% python3 -q
>>> import numpy as np
>>> from numpy import linalg as LA
>>> np.set_printoptions(suppress=True, linewidth=140)
>>> def rnd(a):
...     return np.round(a, 2) + 0
... 
>>> F = np.load("layer16.npy")
>>> F
array([[ 0.,  1., -3.],
       [ 1.,  0.,  0.],
       [-3.,  0.,  0.]])
>>> Uu, sigma, VT = LA.svd(F)
>>> V = VT[:(sigma > 1e-8).sum()]
>>> rng = np.random.default_rng(86595)
>>> vec = F[1] + 5 * F[0] + rng.integers(2) * np.eye(3)[2]
>>> vec
array([  1.,   5., -14.])
>>> LA.matrix_rank(np.vstack([F, vec]))
np.int64(3)
>>> rnd(np.diag(V.T @ V))
array([1. , 0.1, 0.9])
>>> proj = np.triu(np.array([[1, -2, 1], [-1, 2, -2], [-2, 1, -1]]), 1) + np.eye(3)
>>> other = proj @ F @ LA.inv(proj)
>>> other
array([[ -5.,  -9., -16.],
       [  7.,  14.,  21.],
       [ -3.,  -6.,  -9.]])
>>> rnd(np.poly(other))
array([  1.,   0., -10.,   0.])
>>> proj @ F - F @ proj
array([[-5.,  0.,  2.],
       [ 6.,  2., -1.],
       [ 0., -6.,  3.]])
>>> arr = np.load("out15.npy")
>>> arr
array([[ 2.02, -1.  ,  2.  ],
       [ 2.  ,  0.02,  1.  ],
       [ 2.  , -1.  ,  2.02]])
>>> Uu, sigma, VT = LA.svd(arr)
>>> np.argmax(sigma[:-1] / (sigma[1:] + 1e-6)) + 1
np.int64(2)
>>> other = Uu[:, :2] @ np.diag(sigma[:2]) @ VT[:2]
>>> rnd(LA.norm(arr - other) / LA.norm(arr))
np.float64(0.0)
>>> LA.matrix_rank(other)
np.int64(2)
>>> rnd(LA.norm(arr - other, 2)), rnd(sigma[2])
(np.float64(0.01), np.float64(0.01))
>>> rnd(other)
array([[ 2.02, -0.99,  2.01],
       [ 2.  ,  0.02,  1.  ],
       [ 2.  , -1.01,  2.01]])
>>> vec = np.array([0, -1, 1])
>>> y = arr @ vec
>>> y
array([3.  , 0.98, 3.02])
>>> rnd(LA.solve(arr, y + arr[:, 1]))
array([0., 0., 1.])
>>> rnd(LA.solve(arr, 2 * y))
array([ 0., -2.,  2.])
>>> rnd(LA.solve(arr.T, arr[0]))
array([1., 0., 0.])
>>> vec = np.array([1, 1, 2])
>>> LA.norm(arr @ vec) <= LA.norm(arr, 2) * LA.norm(vec) + 1e-9
np.True_
>>> arr @ (2 * vec)
array([10.04,  8.04, 10.08])
>>> np.sign((arr @ vec).round(6))
array([1., 1., 1.])
>>> arr @ vec
array([5.02, 4.02, 5.04])
>>> (arr @ vec).argmax()
np.int64(2)
>>> np.einsum("ij,j->i", arr, vec)
array([5.02, 4.02, 5.04])
>>> W = np.array([[6, 4, 9, 3, 1, 6], [1, 1, 0, 7, 6, 6], [3, 8, 3, 2, 5, 1]])
>>> b = np.array([-5, 4, 4, -4, 2, -3])
>>> hid = np.maximum(arr @ W + b, 0)
>>> rnd((hid > 0).mean(axis=0))
array([1.  , 1.  , 1.  , 0.33, 1.  , 1.  ])
>>> (hid > 0).astype(int)
array([[1, 1, 1, 0, 1, 1],
       [1, 1, 1, 1, 1, 1],
       [1, 1, 1, 0, 1, 1]])
>>> cent = np.array([[-1, 0], [3, -1], [0, -3], [0, 3], [-2, 0], [2, -2]])
>>> W @ cent
array([[ 16, -34],
       [  2,   8],
       [ 13, -13]])
>>> LA.matrix_rank(arr, rtol=0.1)
np.int64(2)
>>> [round(float(x), 2) for x in LA.svd(arr, compute_uv=False)[:3]]
[4.73, 0.91, 0.01]
>>> A = np.load("block13.npy")
>>> A
array([[ 5.98,  2.26, -7.69],
       [-8.88,  2.91,  3.56],
       [ 9.26,  0.67, -3.72],
       [-6.89, -4.59, -5.61],
       [-3.61, -2.69,  8.93],
       [ 6.94, -0.04,  7.2 ],
       [ 2.09, -5.76,  7.9 ],
       [-2.67, -5.81,  7.69],
       [-4.61, -8.75, -1.48],
       [-3.72,  0.62, -9.26],
       [-0.96, -8.25, -5.56],
       [-3.29,  4.94, -8.05],
       [ 2.44,  7.11, -6.59],
       [-4.73,  1.1 , -8.74],
       [ 0.21, -3.6 , -9.33],
       [ 6.09, -2.3 , -7.59],
       [-5.01,  8.65, -0.01],
       [ 9.65,  0.95, -2.45],
       [ 8.23,  5.68,  0.21],
       [ 4.58,  4.35, -7.75],
       [ 5.08,  0.94,  8.56],
       [ 4.72,  2.19, -8.54]])
>>> Xs = A - A.mean(axis=0)
>>> Uu, sigma, VT = LA.svd(Xs, full_matrices=False)
>>> rnd(sigma ** 2 / (sigma ** 2).sum())
array([0.47, 0.34, 0.19])
>>> rnd(sigma)
array([31.15, 26.48, 20.06])
>>> proj = A @ LA.solve(A.T @ A, A.T)
>>> rnd(np.trace(proj))
np.float64(3.0)
>>> rnd(np.diag(proj))
array([0.1 , 0.17, 0.14, 0.15, 0.09, 0.13, 0.13, 0.11, 0.19, 0.11, 0.2 , 0.13, 0.13, 0.12, 0.14, 0.14, 0.23, 0.14, 0.14, 0.1 , 0.12, 0.1 ])
>>> Xs = (A - A.mean(axis=0)) / A.std(axis=0)
>>> rnd(Xs.std(axis=0))
array([1., 1., 1.])
>>> np.argwhere(np.abs(Xs) > 2)
array([], shape=(0, 2), dtype=int64)
>>> b = LA.lstsq(np.delete(Xs, 2, axis=1), Xs[:, 2])[0]
>>> np.abs(b).argmax()
np.int64(1)
>>> rnd(b)
array([ 0.02, -0.21])
>>> ang = np.radians(120)
>>> Rm = np.eye(3)
>>> Rm[0, 0] = Rm[1, 1] = np.cos(ang)
>>> Rm[0, 1], Rm[1, 0] = -np.sin(ang), np.sin(ang)
>>> rnd(Rm)
array([[-0.5 , -0.87,  0.  ],
       [ 0.87, -0.5 ,  0.  ],
       [ 0.  ,  0.  ,  1.  ]])
>>> other = A @ Rm.T
>>> rnd(np.abs(other - A).max(axis=0))
array([17.26, 17.31,  0.  ])
>>> rnd(np.abs(LA.eigvals(arr)).max())
np.float64(3.02)
>>> rnd(LA.matrix_power(arr, 3))
array([[ 18.36, -13.24,  22.42],
       [ 18.36, -12.18,  21.36],
       [ 18.36, -13.24,  22.42]])
>>> rnd(np.trace(arr))
np.float64(4.06)
>>> E = np.loadtxt("dump.csv", delimiter=",")
>>> rnd(E)
array([[0.43, 0.43, 0.24],
       [0.43, 0.43, 0.24],
       [0.24, 0.24, 0.13]])
>>> ev, V = LA.eigh(E)
>>> vec = np.array([3, 0, 3])
>>> rnd(V * np.maximum(ev, 0) @ V.T)
array([[0.43, 0.43, 0.24],
       [0.43, 0.43, 0.24],
       [0.24, 0.24, 0.13]])
>>> rnd(V * np.abs(ev) @ V.T)
array([[0.43, 0.43, 0.24],
       [0.43, 0.43, 0.24],
       [0.24, 0.24, 0.13]])
>>> rnd(np.trace(LA.pinv(E) @ E))
np.float64(1.0)
>>> np.unique(E.round(6), axis=0).shape
(2, 3)
>>> rnd(E @ LA.pinv(E) @ E)
array([[0.43, 0.43, 0.24],
       [0.43, 0.43, 0.24],
       [0.24, 0.24, 0.13]])
>>> mat = np.array([[0, 1, 0, 0], [1, 0, 0, 0], [0, 0, 0, 1], [0, 0, 1, 0]])
>>> (LA.matrix_power((mat != 0) + (mat.T != 0) + np.eye(4), 4) > 0).astype(int)
array([[1, 1, 0, 0],
       [1, 1, 0, 0],
       [0, 0, 1, 1],
       [0, 0, 1, 1]])
>>> rnd(LA.det(mat))
np.float64(1.0)
>>> (mat != 0).astype(int)
array([[0, 1, 0, 0],
       [1, 0, 0, 0],
       [0, 0, 0, 1],
       [0, 0, 1, 0]])
>>> ev, V = LA.eigh(mat)
>>> vec = np.array([1, 2, 0, 3])
>>> rnd(vec @ mat @ vec / (vec @ vec)), ev[0], ev[-1]
(np.float64(0.29), np.float64(-1.0), np.float64(1.0))
>>> rnd(V * np.abs(ev) @ V.T)
array([[1., 0., 0., 0.],
       [0., 1., 0., 0.],
       [0., 0., 1., 0.],
       [0., 0., 0., 1.]])
>>> rnd(V * np.maximum(ev, 0) @ V.T)
array([[0.5, 0.5, 0. , 0. ],
       [0.5, 0.5, 0. , 0. ],
       [0. , 0. , 0.5, 0.5],
       [0. , 0. , 0.5, 0.5]])
>>> np.abs(mat).sum(axis=1).max(), np.abs(ev).max()
(np.int64(1), np.float64(1.0))
>>> (mat + mat.T) / 2
array([[0., 1., 0., 0.],
       [1., 0., 0., 0.],
       [0., 0., 0., 1.],
       [0., 0., 1., 0.]])
>>> assert mat == mat.T
Traceback (most recent call last):
  File "<python-input-94>", line 1, in <module>
    assert mat == mat.T
           ^^^^^^^^^^^^
ValueError: The truth value of an array with more than one element is ambiguous. Use a.any() or a.all()
>>> np.trace(mat)
np.int64(0)
>>> proj = np.triu(np.array([[2, 3, 1, -1], [0, -3, 3, -2], [3, 0, 1, 0], [-3, 2, 0, 2]]), 1) + np.eye(4)
>>> other = proj @ mat @ LA.inv(proj)
>>> other
array([[  3.,  -8.,  20., -12.],
       [  1.,  -3.,   6.,  -2.],
       [  0.,   0.,   0.,   1.],
       [  0.,   0.,   1.,   0.]])
>>> LA.matrix_rank(other)
np.int64(4)
>>> np.poly(other)
array([ 1.,  0., -2.,  0.,  1.])
>>> proj @ mat - mat @ proj
array([[ 3.,  0., -4.,  3.],
       [ 0., -3., -3.,  4.],
       [ 0.,  0.,  0.,  0.],
       [ 0.,  0.,  0.,  0.]])
>>> rnd(LA.det(other))
np.float64(1.0)
>>> m1 = np.array([[0, 1, 3], [-1, 0, -2], [-3, 2, 0]])
>>> Uu, sigma, VT = LA.svd(m1)
>>> rnd(sigma)
array([3.74, 3.74, 0.  ])
>>> np.argmax(sigma[:-1] / (sigma[1:] + 1e-6)) + 1
np.int64(2)
>>> other = Uu[:, :2] @ np.diag(sigma[:2]) @ VT[:2]
>>> LA.matrix_rank(other)
np.int64(2)
>>> rnd(other)
array([[ 0.,  1.,  3.],
       [-1.,  0., -2.],
       [-3.,  2.,  0.]])
>>> LA.matrix_rank(m1, rtol=0.05)
np.int64(2)
>>> rnd(LA.norm(m1 - other, 2)), rnd(sigma[2])
(np.float64(0.0), np.float64(0.0))
>>> proj = np.triu(np.array([[0, -3, 3], [-1, -2, -2], [0, -3, 3]]), 1) + np.eye(3)
>>> other = proj @ E @ LA.inv(proj)
>>> rnd(np.poly(other))
array([ 1., -1.,  0.,  0.])
>>> rnd(LA.det(other))
np.float64(0.0)
>>> other = m1 + rng.integers(-2, 3, (3, 2)) @ rng.integers(-2, 3, (2, 3))
>>> other
array([[ 1,  2,  1],
       [-1,  2, -4],
       [-2,  3, -2]])
>>> other - m1
array([[ 1,  1, -2],
       [ 0,  2, -2],
       [ 1,  1, -2]])
>>> LA.matrix_rank(other - m1, tol=1e-8)
np.int64(2)
>>> rnd(LA.svd(other - m1, compute_uv=False))
array([4.33, 1.13, 0.  ])
>>> np.abs(other - m1).sum(axis=1)
array([4, 4, 4])
>>> J = np.load("mat.npy")
>>> J
array([[ 1,  1, -1, -1, -1, -1,  1,  1],
       [ 1,  1, -1, -1,  1,  1, -1, -1],
       [ 1,  1,  1,  1, -1, -1, -1, -1]])
>>> rnd(J.mean(axis=0))
array([ 1.  ,  1.  , -0.33, -0.33, -0.33, -0.33, -0.33, -0.33])
>>> np.zeros(3, 8)
Traceback (most recent call last):
  File "<python-input-125>", line 1, in <module>
    np.zeros(3, 8)
    ~~~~~~~~^^^^^^
TypeError: Cannot interpret '8' as a data type
>>> np.abs(J).max()
np.int64(1)
>>> rnd(LA.norm(J))
np.float64(4.9)
>>> np.diff(J, axis=0)
array([[ 0,  0,  0,  0,  2,  2, -2, -2],
       [ 0,  0,  2,  2, -2, -2,  0,  0]])
>>> J.sum(axis=0)
array([ 3,  3, -1, -1, -1, -1, -1, -1])
>>> np.count_nonzero(J)
np.int64(24)
>>> def softmax(z):
...     e = np.exp(z - z.max(axis=-1, keepdims=True))
...     return e / e.sum(axis=-1, keepdims=True)
... 
>>> rnd(softmax(J[1]))
array([0.22, 0.22, 0.03, 0.03, 0.22, 0.22, 0.03, 0.03])
>>> rnd(softmax(10 * J[1]))
array([0.25, 0.25, 0.  , 0.  , 0.25, 0.25, 0.  , 0.  ])
>>> rnd(softmax(J).sum(axis=1))
array([1., 1., 1.])
>>> scores = J @ J.T / np.sqrt(8)
>>> softmax(scores).round(6).argmax(axis=1)
array([0, 1, 2])
>>> rnd(softmax(scores))
array([[0.89, 0.05, 0.05],
       [0.05, 0.89, 0.05],
       [0.05, 0.05, 0.89]])
>>> blk = np.stack([J, -1 * J, J[::-1]])
>>> (blk @ J.T).shape
(3, 3, 3)
>>> np.einsum("bij,cij->bc", blk, blk)
array([[ 24, -24,   8],
       [-24,  24,  -8],
       [  8,  -8,  24]])
>>> LA.matrix_rank(blk)
array([3, 3, 3])
>>> rnd(LA.norm(blk, axis=(1, 2)))
array([4.9, 4.9, 4.9])
>>> blk.shape
(3, 3, 8)
>>> f = np.array([1, 2, 2])
>>> np.polyval(f, J[2])
array([5, 5, 5, 5, 1, 1, 1, 1])
>>> np.correlate(J[2], J[0], "full")
array([ 1,  2,  1,  0, -3, -6, -3,  0,  3,  6,  3,  0, -1, -2, -1])
>>> np.cross(J[2, :3], J[0, :3])
array([-2,  2,  0])
>>> np.array([np.convolve(row, f, "same") for row in J])
array([[ 3,  3, -1, -5, -5, -3,  1,  4],
       [ 3,  3, -1, -3,  1,  3, -1, -4],
       [ 3,  5,  5,  3, -1, -5, -5, -4]])
>>> ang = np.radians(45)
>>> Rm = np.eye(8)
>>> Rm[4, 4] = Rm[6, 6] = np.cos(ang)
>>> Rm[4, 6], Rm[6, 4] = -np.sin(ang), np.sin(ang)
>>> rnd(Rm)
array([[ 1.  ,  0.  ,  0.  ,  0.  ,  0.  ,  0.  ,  0.  ,  0.  ],
       [ 0.  ,  1.  ,  0.  ,  0.  ,  0.  ,  0.  ,  0.  ,  0.  ],
       [ 0.  ,  0.  ,  1.  ,  0.  ,  0.  ,  0.  ,  0.  ,  0.  ],
       [ 0.  ,  0.  ,  0.  ,  1.  ,  0.  ,  0.  ,  0.  ,  0.  ],
       [ 0.  ,  0.  ,  0.  ,  0.  ,  0.71,  0.  , -0.71,  0.  ],
       [ 0.  ,  0.  ,  0.  ,  0.  ,  0.  ,  1.  ,  0.  ,  0.  ],
       [ 0.  ,  0.  ,  0.  ,  0.  ,  0.71,  0.  ,  0.71,  0.  ],
       [ 0.  ,  0.  ,  0.  ,  0.  ,  0.  ,  0.  ,  0.  ,  1.  ]])
>>> other = J @ Rm.T
>>> rnd(LA.svd(J, compute_uv=False)), rnd(LA.svd(other, compute_uv=False))
(array([2.83, 2.83, 2.83]), array([2.83, 2.83, 2.83]))
>>> rnd(LA.det(Rm)), rnd(np.trace(Rm))
(np.float64(1.0), np.float64(7.41))
>>> W0 = np.load("run17.npy")
>>> W0
array([[  6,  21, -15,  -3],
       [  2,   7,  -5,  -1],
       [ 16,  56, -40,  -8]])
>>> rk = LA.matrix_rank(W0)
>>> rk
np.int64(1)
>>> N = LA.svd(W0)[2][rk:].T
>>> LA.matrix_rank(W0.T @ W0), LA.matrix_rank(W0 @ W0.T)
(np.int64(1), np.int64(1))
>>> N.shape
(4, 3)
>>> rnd(N @ N.T)
array([[ 0.95, -0.18,  0.13,  0.03],
       [-0.18,  0.38,  0.44,  0.09],
       [ 0.13,  0.44,  0.68, -0.06],
       [ 0.03,  0.09, -0.06,  0.99]])
>>> f = np.array([1, 4, 1])
>>> np.array([np.convolve(row, f, "same") for row in W0])
array([[  45,   75,  -42,  -27],
       [  15,   25,  -14,   -9],
       [ 120,  200, -112,  -72]])
>>> np.convolve(W0[2], f)
array([  16,  120,  200, -112,  -72,   -8])
>>> np.correlate(W0[2], W0[1], "full")
array([ -16, -136, -128,  632, -128, -136,  -16])
>>> vec = np.array([-1, 0, -1, -3])
>>> W0 * vec
array([[ -6,   0,  15,   9],
       [ -2,   0,   5,   3],
       [-16,   0,  40,  24]])
>>> vec @ W0
Traceback (most recent call last):
  File "<python-input-171>", line 1, in <module>
    vec @ W0
    ~~~~^~~~
ValueError: matmul: Input operand 1 has a mismatch in its core dimension 0, with gufunc signature (n?,k),(k,m?)->(n?,m?) (size 3 is different from 4)
>>> W0 @ (2 * vec)
array([36, 12, 96])
>>> (W0 * vec).sum(axis=1)
array([18,  6, 48])
>>> W0 @ vec
array([18,  6, 48])
>>> (W0 @ vec).argmax()
np.int64(2)
>>> LA.norm(W0 @ vec) <= LA.norm(W0, 2) * LA.norm(vec) + 1e-9
np.True_
>>> rnd(softmax(W0[0] + -1))
array([0., 1., 0., 0.])
>>> rnd(softmax(10 * W0[0]))
array([0., 1., 0., 0.])
>>> rnd(softmax(W0[0]))
array([0., 1., 0., 0.])
>>> scores = W0 @ W0.T / np.sqrt(4)
>>> softmax(scores).round(6).argmax(axis=1)
array([2, 2, 2])
>>> rnd(softmax(scores))
array([[0., 0., 1.],
       [0., 0., 1.],
       [0., 0., 1.]])
>>> rnd(softmax(scores + np.triu(np.full(scores.shape, -np.inf), 1)))
array([[1., 0., 0.],
       [1., 0., 0.],
       [0., 0., 1.]])
